% ipython --no-banner

In [1]: import numpy as np

In [2]: import numpy.linalg as la

In [3]: np.set_printoptions(precision=2, suppress=True, linewidth=120, legacy="1.25")

In [4]: J = np.load("case5.npy")

In [5]: print(J)
[[ -0.38  11.03   5.6 ]
 [ -0.31   8.34   4.53]
 [  0.19   3.6    2.26]
 [  0.27   2.92   1.88]
 [  0.38   1.86   1.24]
 [  0.38   1.46   0.98]
 [  0.3    0.68   0.46]
 [  0.17   0.32   0.21]
 [ -0.47  -0.52  -0.33]
 [ -0.48  -0.53  -0.34]
 [ -0.53  -0.57  -0.36]
 [ -0.93  -0.86  -0.52]
 [ -1.4   -1.13  -0.65]
 [ -2.79  -1.78  -0.87]
 [ -2.81  -1.79  -0.87]
 [ -3.69  -2.14  -0.94]
 [ -4.4   -2.41  -0.97]
 [ -4.44  -2.43  -0.98]
 [ -4.91  -2.6   -0.99]
 [ -6.35  -3.13  -1.  ]
 [ -9.89  -4.42  -0.91]
 [-12.31  -5.32  -0.79]
 [-16.28  -6.85  -0.56]
 [-19.16  -7.99  -0.36]
 [-21.57  -8.98  -0.18]]

In [6]: other = np.c_[J[:, :1] @ np.array([[1]]), np.array([1, -2, -1, -1, -1, 2, 1, -1, -1, 2, -1, 1, -1, -1, 0, 0, -1, 1, 1, -2, -1, 2, 1, -1, -2])]

In [7]: print(other)
[[ -0.38   1.  ]
 [ -0.31  -2.  ]
 [  0.19  -1.  ]
 [  0.27  -1.  ]
 [  0.38  -1.  ]
 [  0.38   2.  ]
 [  0.3    1.  ]
 [  0.17  -1.  ]
 [ -0.47  -1.  ]
 [ -0.48   2.  ]
 [ -0.53  -1.  ]
 [ -0.93   1.  ]
 [ -1.4   -1.  ]
 [ -2.79  -1.  ]
 [ -2.81   0.  ]
 [ -3.69   0.  ]
 [ -4.4   -1.  ]
 [ -4.44   1.  ]
 [ -4.91   1.  ]
 [ -6.35  -2.  ]
 [ -9.89  -1.  ]
 [-12.31   2.  ]
 [-16.28   1.  ]
 [-19.16  -1.  ]
 [-21.57  -2.  ]]

In [8]: print(np.round(la.lstsq(J, other[:, 0])[0], 2) + 0)
[1. 0. 0.]

In [9]: print(la.matrix_rank(other))
2

In [10]: K = np.array([[-2, 2, 5, 4], [-2, -3, 5, 5], [5, -3, 5, 1], [-2, 5, 1, 5]])

In [11]: print(K)
[[-2  2  5  4]
 [-2 -3  5  5]
 [ 5 -3  5  1]
 [-2  5  1  5]]

In [12]: print(np.allclose(K @ K.T, K.T @ K))
False

In [13]: print(np.sort(np.abs(la.eigvals(K))))
[4.42 4.42 4.56 8.25]

In [14]: print(np.round(la.det(K), 2))
736.0

In [15]: print(np.trace(K))
5

In [16]: theta = np.radians(36)

In [17]: r_ = np.eye(4)

In [18]: r_[2, 2] = r_[0, 0] = np.cos(theta)

In [19]: r_[2, 0], r_[0, 2] = -np.sin(theta), np.sin(theta)

In [20]: print(r_)
[[ 0.81  0.    0.59  0.  ]
 [ 0.    1.    0.    0.  ]
 [-0.59  0.    0.81  0.  ]
 [ 0.    0.    0.    1.  ]]

In [21]: other = K @ r_.T

In [22]: print(np.allclose(la.norm(K, axis=1), la.norm(other, axis=1)))
True

In [23]: print(other)
[[ 1.32  2.    5.22  4.  ]
 [ 1.32 -3.    5.22  5.  ]
 [ 6.98 -3.    1.11  1.  ]
 [-1.03  5.    1.98  5.  ]]

In [24]: print(la.svd(K, compute_uv=False), la.svd(other, compute_uv=False))
[11.35  8.8   4.19  1.76] [11.35  8.8   4.19  1.76]

In [25]: print(round(la.det(r_), 2), round(np.trace(r_), 2))
1.0 3.62

In [26]: blk = np.stack([other, -3 * other, other[::-1]])

In [27]: print((blk @ other.T).shape)
(3, 4, 4)

In [28]: print(np.einsum("bij,cij->bc", blk, blk))
[[ 227. -681.  136.]
 [-681. 2043. -408.]
 [ 136. -408.  227.]]

In [29]: print(blk.shape)
(3, 4, 4)

In [30]: rng = np.random.default_rng(57)

In [31]: lab = rng.permutation(4)

In [32]: other = K[:, lab] * rng.choice([-1, 1], 4)

In [33]: print(other)
[[-4  5  2 -2]
 [-5  5  2  3]
 [-1  5 -5  3]
 [-5  1  2 -5]]

In [34]: U, _, VT = la.svd(K.T @ other)

In [35]: print(np.round(U @ VT, 2) + 0)
[[ 0.  0. -1.  0.]
 [ 0.  0.  0. -1.]
 [ 0.  1.  0.  0.]
 [-1.  0.  0.  0.]]

In [36]: u = np.array([0, 0, 0]) + 0.5

In [37]: F = np.eye(3) - 2 * np.outer(u, u) / (u @ u)

In [38]: print(F)
[[ 0.33 -0.67 -0.67]
 [-0.67  0.33 -0.67]
 [-0.67 -0.67  0.33]]

In [39]: evals, vecs = la.eigh(F)

In [40]: vec = np.array([-1, -1, -3])

In [41]: print(np.round(vecs * np.abs(evals) @ vecs.T, 2) + 0)
[[1. 0. 0.]
 [0. 1. 0.]
 [0. 0. 1.]]

In [42]: print(round(float(vec @ F @ vec / (vec @ vec)), 2), np.round(evals[0], 2), evals[-1])
-0.52 -1.0 1.0

In [43]: print(round(np.abs(F).sum(axis=1).max(), 2), np.abs(evals).max())
1.67 1.0

In [44]: print(round(float(vec @ F @ vec), 2))
-5.67

In [45]: print(vecs * np.maximum(evals, 0) @ vecs.T)
[[ 0.67 -0.33 -0.33]
 [-0.33  0.67 -0.33]
 [-0.33 -0.33  0.67]]

In [46]: m1 = -1 * np.eye(3) + np.ones((3, 3))

In [47]: print(m1)
[[0. 1. 1.]
 [1. 0. 1.]
 [1. 1. 0.]]

In [48]: # equal to its transpose

In [49]: other = m1 / la.norm(m1, axis=1, keepdims=True)

In [50]: C2 = other @ other.T

In [51]: print(round(float(np.degrees(np.arccos(np.clip(C2[2, 1], -1, 1)))), 2))
60.0

In [52]: print(C2)
[[1.  0.5 0.5]
 [0.5 1.  0.5]
 [0.5 0.5 1. ]]

In [53]: print(np.argwhere(np.triu(np.abs(C2) > 0.95, 1)))
[]

In [54]: feats = np.load("m.npy")

In [55]: print(feats)
[[ 0  0  1  0]
 [ 0  0  0  2]
 [-1  0  0  0]
 [ 0 -2  0  0]]

In [56]: # antisymmetric, zero diagonal

In [57]: print(np.count_nonzero(feats))
4

In [58]: print(la.svd(feats, compute_uv=False))
[2. 2. 1. 1.]

In [59]: print(la.matrix_rank(feats))
4

In [60]: print(feats.mean(axis=0))
[-0.25 -0.5   0.25  0.5 ]

In [61]: hat = np.triu(np.array([[-3, 2, 2, 0], [2, 0, -2, -2], [2, 3, -2, -1], [1, -3, -3, 0]]), 1) + np.eye(4)

In [62]: other = hat @ feats @ la.inv(hat)

In [63]: print(np.round(np.poly(other), 2) + 0)
[1. 0. 5. 0. 4.]

In [64]: print(round(la.det(other), 2))
4.0

In [65]: print(la.matrix_rank(other))
4

In [66]: print(hat @ feats - feats @ hat)
[[-2.  0.  0.  5.]
 [ 2.  4.  0.  0.]
 [ 0.  4.  2.  0.]
 [ 0.  0. -4. -4.]]

In [67]: print(np.trace(other), np.trace(feats))
0.0 0

In [68]: E = np.array([[-0.2, -0.12, 0.29],
    ...:     [0.46, 0.29, -0.64],
    ...:     [0.72, 0.49, -0.87],
    ...:     [0.0, 0.0, 0.0],
    ...:     [-0.54, -0.35, 0.72],
    ...:     [0.86, 0.65, -0.96],
    ...:     [0.72, 0.49, -0.87],
    ...:     [0.96, 0.83, -1.0],
    ...:     [0.92, 0.74, -0.98],
    ...:     [0.95, 0.79, -0.99],
    ...:     [-0.66, -0.45, 0.83],
    ...:     [0.38, 0.24, -0.54],
    ...:     [-0.76, -0.54, 0.91],
    ...:     [0.46, 0.29, -0.64],
    ...:     [0.91, 0.72, -0.98],
    ...:     [-0.72, -0.49, 0.87],
    ...:     [0.38, 0.24, -0.54],
    ...:     [0.89, 0.69, -0.97],
    ...:     [0.0, 0.0, 0.0],
    ...:     [0.95, 0.79, -0.99]])

In [69]: U, s, VT = la.svd(E)

In [70]: print(s)
[5.24 0.38 0.04]

In [71]: other = U[:, :1] @ np.diag(s[:1]) @ VT[:1]

In [72]: print(la.matrix_rank(E, rtol=0.05))
2

In [73]: print(la.matrix_rank(other))
1

In [74]: print(round(float(la.norm(E - other) / la.norm(E)), 2))
0.07

In [75]: print(np.round(np.abs(E - other).max(), 2))
0.11

In [76]: U, s, VT = la.svd(E, full_matrices=False)

In [77]: print(np.round(U.T @ U, 2) + 0)
[[1. 0. 0.]
 [0. 1. 0.]
 [0. 0. 1.]]

In [78]: print(s / s[0])
[1.   0.07 0.01]

In [79]: print(U.shape, s.shape, VT.shape)
(20, 3) (3,) (3, 3)

In [80]: print(np.cumsum(s ** 2) / np.sum(s ** 2))
[0.99 1.   1.  ]

In [81]: print(np.round(VT @ VT.T, 2) + 0)
[[1. 0. 0.]
 [0. 1. 0.]
 [0. 0. 1.]]

In [82]: print((s > 1e-8).sum())
3

In [83]: print(s)
[5.24 0.38 0.04]

In [84]: lab = rng.permutation(3)

In [85]: other = E[:, lab] * rng.choice([-1, 1], 3)

In [86]: print(other)
[[-0.12  0.29  0.2 ]
 [ 0.29 -0.64 -0.46]
 [ 0.49 -0.87 -0.72]
 [ 0.    0.   -0.  ]
 [-0.35  0.72  0.54]
 [ 0.65 -0.96 -0.86]
 [ 0.49 -0.87 -0.72]
 [ 0.83 -1.   -0.96]
 [ 0.74 -0.98 -0.92]
 [ 0.79 -0.99 -0.95]
 [-0.45  0.83  0.66]
 [ 0.24 -0.54 -0.38]
 [-0.54  0.91  0.76]
 [ 0.29 -0.64 -0.46]
 [ 0.72 -0.98 -0.91]
 [-0.49  0.87  0.72]
 [ 0.24 -0.54 -0.38]
 [ 0.69 -0.97 -0.89]
 [ 0.    0.   -0.  ]
 [ 0.79 -0.99 -0.95]]

In [87]: U, _, VT = la.svd(E.T @ other)

In [88]: print(np.round(U @ VT, 2) + 0)
[[ 0.  0. -1.]
 [ 1.  0.  0.]
 [ 0.  1.  0.]]

In [89]: print(lab)
[1 2 0]

In [90]: print(np.round(la.lstsq(E, other)[0], 2) + 0)
[[ 0.  0. -1.]
 [ 1.  0.  0.]
 [ 0.  1.  0.]]

In [91]: d = la.norm(other[:, None] - other[None], axis=-1)

In [92]: print((d + 1e9 * np.eye(20)).round(6).argmin(axis=1))
[ 3 13  6 18 10 17  2  9 14 19 15 16 15  1  8 12 11 14  3  9]

In [93]: print(d.shape)
(20, 20)

In [94]: print(la.norm(other, axis=1))
[0.37 0.84 1.23 0.   0.97 1.44 1.23 1.62 1.53 1.58 1.15 0.7  1.3  0.84 1.52 1.23 0.7  1.49 0.   1.58]

In [95]: print(np.unravel_index(d.round(6).argmax(), d.shape))
(7, 12)

In [96]: print(la.norm(other - other.mean(axis=0), axis=1))
[0.93 0.3  0.67 0.56 1.52 0.88 0.67 1.05 0.97 1.02 1.71 0.18 1.86 0.3  0.96 1.79 0.18 0.92 0.56 1.02]
